% python3 -q
>>> import numpy as np
>>> from numpy import linalg as LA
>>> np.set_printoptions(precision=1, suppress=True, linewidth=140)
>>> F = np.load("layer16.npy")
>>> F
array([[ 0, -1,  2],
       [ 1,  0,  2],
       [-2, -2,  0]])
>>> left, sig, VT = LA.svd(F)
>>> V = VT[:(sig > 1e-8).sum()]
>>> rng = np.random.default_rng(556)
>>> x0 = F[1] + -2 * F[2] + rng.integers(2) * np.eye(3)[0]
>>> x0
array([5., 4., 2.])
>>> print(np.allclose(V.T @ V @ x0, x0))
True
>>> round(float(LA.norm(x0 - V.T @ V @ x0)), 1)
0.0
>>> np.diag(V.T @ V)
array([0.6, 0.6, 0.9])
>>> np.argsort(-LA.norm(F, axis=0).round(6), kind="stable")[:3]
array([2, 0, 1])
>>> LA.norm(F, axis=0)
array([2.2, 2.2, 2.8])
>>> round(LA.norm(F, "nuc"), 1)
np.float64(6.0)
>>> print(np.round(LA.norm(F[1] - F[0]), 1))
1.4
>>> round(float(LA.norm(F, 2)), 1)
3.0
>>> M = np.loadtxt("x.csv", delimiter=",")
>>> M
array([[ 1., -3.,  3.],
       [-3.,  9., -9.],
       [ 3., -9.,  9.]])
>>> np.trace(M)
np.float64(19.0)
>>> LA.determinant(M)
Traceback (most recent call last):
  File "<python-input-21>", line 1, in <module>
    LA.determinant(M)
    ^^^^^^^^^^^^^^
AttributeError: module 'numpy.linalg' has no attribute 'determinant'
>>> round(np.abs(LA.eigvals(M)).max(), 1)
np.float64(19.0)
>>> (M - M.T) / 2
array([[0., 0., 0.],
       [0., 0., 0.],
       [0., 0., 0.]])
>>> M.inv()
Traceback (most recent call last):
  File "<python-input-24>", line 1, in <module>
    M.inv()
    ^^^^^
AttributeError: 'numpy.ndarray' object has no attribute 'inv'
>>> M @ M
array([[  19.,  -57.,   57.],
       [ -57.,  171., -171.],
       [  57., -171.,  171.]])
>>> (M + M.T) / 2
array([[ 1., -3.,  3.],
       [-3.,  9., -9.],
       [ 3., -9.,  9.]])
>>> M.sum(axis=0)
array([ 1., -3.,  3.])
>>> M - M[0]
array([[  0.,   0.,   0.],
       [ -4.,  12., -12.],
       [  2.,  -6.,   6.]])
>>> np.zeros(3, 3)
Traceback (most recent call last):
  File "<python-input-29>", line 1, in <module>
    np.zeros(3, 3)
    ~~~~~~~~^^^^^^
TypeError: Cannot interpret '3' as a data type
>>> np.abs(M).max()
np.float64(9.0)
>>> LA.matrix_rank(M)
np.int64(1)
>>> print(np.count_nonzero(M))
9
>>> np.round(LA.svd(M, compute_uv=False), 1) + 0
array([19.,  0.,  0.])
>>> M.sum(axis=1)
array([ 1., -3.,  3.])
>>> M.shape
(3, 3)
>>> M[3]
Traceback (most recent call last):
  File "<python-input-36>", line 1, in <module>
    M[3]
    ~^^^
IndexError: index 3 is out of bounds for axis 0 with size 3
>>> M[:, 3]
Traceback (most recent call last):
  File "<python-input-37>", line 1, in <module>
    M[:, 3]
    ~^^^^^^
IndexError: index 3 is out of bounds for axis 1 with size 3
>>> np.diff(M, axis=0)
array([[ -4.,  12., -12.],
       [  6., -18.,  18.]])
>>> left, sig, VT = LA.svd(M)
>>> sig.round(1) + 0
array([19.,  0.,  0.])
>>> np.argmax(sig[:-1] / (sig[1:] + 1e-6)) + 1
np.int64(1)
>>> other = left[:, :1] @ np.diag(sig[:1]) @ VT[:1]
>>> round(LA.norm(M - other) / LA.norm(M), 1)
np.float64(0.0)
>>> other
array([[ 1., -3.,  3.],
       [-3.,  9., -9.],
       [ 3., -9.,  9.]])
>>> print(LA.matrix_rank(M, rtol=0.05))
1
>>> LA.matrix_rank(other)
np.int64(1)
>>> left, sig, VT = LA.svd(M)
>>> V = VT[:(sig > 1e-8).sum()]
>>> x0 = M[2] + -2 * M[0] + rng.integers(2) * np.eye(3)[0]
>>> print(x0)
[ 2. -3.  3.]
>>> print(LA.matrix_rank(np.vstack([M, x0])))
2
>>> np.diag(V.T @ V)
array([0.1, 0.5, 0.5])
>>> print(np.allclose(V.T @ V @ x0, x0))
False
>>> np.round(LA.norm(x0 - V.T @ V @ x0), 1)
np.float64(1.0)
>>> W0 = np.load("dump.npy")
>>> W0
array([[ 6, -2,  3],
       [ 6, -2, -2],
       [-9,  3,  3],
       [-3,  1,  3]])
>>> t = np.radians(180)
>>> r_ = np.eye(3)
>>> r_[0, 0] = r_[2, 2] = np.cos(t)
>>> r_[0, 2], r_[2, 0] = -np.sin(t), np.sin(t)
>>> r_.round(1) + 0
array([[-1.,  0.,  0.],
       [ 0.,  1.,  0.],
       [ 0.,  0., -1.]])
>>> other = W0 @ r_.T
>>> print(np.abs(other - W0).max(axis=0))
[18.  0.  6.]
>>> print(LA.matrix_rank(W0, rtol=0.1))
2
>>> [round(float(x), 1) for x in LA.svd(W0, compute_uv=False)[:3]]
[13.7, 5.0, 0.0]
>>> print(np.abs(np.diag(LA.qr(W0)[1])) > 1e-9)
[ True False  True]
>>> LA.lstsq(W0[:-1].T, W0[-1])[2]
np.int32(2)
>>> np.allclose(W0[:-1].T @ LA.lstsq(W0[:-1].T, W0[-1])[0], W0[-1])
True
>>> K = np.loadtxt("test10.csv", delimiter=",")
>>> K
array([[2., 0., 1.],
       [2., 0., 1.],
       [2., 0., 1.],
       [0., 0., 0.],
       [2., 0., 1.],
       [0., 0., 0.],
       [0., 0., 0.],
       [2., 0., 1.],
       [1., 0., 0.],
       [2., 0., 1.],
       [0., 0., 0.],
       [4., 0., 2.],
       [0., 0., 0.],
       [2., 0., 1.],
       [2., 0., 1.],
       [2., 0., 1.],
       [0., 0., 0.],
       [3., 0., 1.],
       [0., 0., 0.],
       [2., 0., 1.],
       [3., 0., 1.],
       [2., 0., 1.],
       [2., 0., 1.],
       [2., 0., 1.]])
>>> left, sig, VT = LA.svd(K)
>>> sig
array([10.3,  0.7,  0. ])
>>> other = left[:, :2] @ np.diag(sig[:2]) @ VT[:2]
>>> round(float(LA.norm(K - other) / LA.norm(K)), 1)
0.0
>>> round(np.abs(K - other).max(), 1)
np.float64(0.0)
>>> LA.matrix_rank(K, rtol=0.05)
np.int64(2)
>>> round(float(LA.norm(K - other, 2)), 1), sig[2]
(0.0, np.float64(0.0))
>>> print(LA.matrix_rank(other))
2
>>> feats = np.loadtxt("block12.csv", delimiter=",")
>>> print(feats)
[[-1.4  0.6 -0.7 -4. ]
 [-2.   1.1 -1.   9. ]
 [ 0.   1.1  0.2  4. ]]
>>> x0 = np.array([2, 1, 0, -1])
>>> print(LA.norm(feats @ x0) <= LA.norm(feats, 2) * LA.norm(x0) + 1e-9)
True
>>> np.einsum("ij,j->i", feats, x0)
array([  1.8, -11.9,  -2.9])
>>> other = np.array([[-7, 2, 4], [-6, -4, 4]])
>>> W2 = np.kron(other, feats)
>>> round(LA.norm(W2, 2), 1), np.round(LA.norm(other, 2) * LA.norm(feats, 2), 1)
(np.float64(117.3), np.float64(117.3))
>>> LA.matrix_rank(W2)
np.int64(6)
>>> other = feats / LA.norm(feats, axis=1)
Traceback (most recent call last):
  File "<python-input-88>", line 1, in <module>
    other = feats / LA.norm(feats, axis=1)
            ~~~~~~^~~~~~~~~~~~~~~~~~~~~~~~
ValueError: operands could not be broadcast together with shapes (3,4) (3,) 
>>> other = feats / LA.norm(feats, axis=1, keepdims=True)
>>> G = other @ other.T
>>> LA.norm(other, axis=1)
array([1., 1., 1.])
>>> print(np.argwhere(np.triu(np.abs(G) > 0.95, 1)))
[[1 2]]
>>> G
array([[ 1. , -0.8, -0.9],
       [-0.8,  1. ,  1. ],
       [-0.9,  1. ,  1. ]])
>>> G[2]
array([-0.9,  1. ,  1. ])
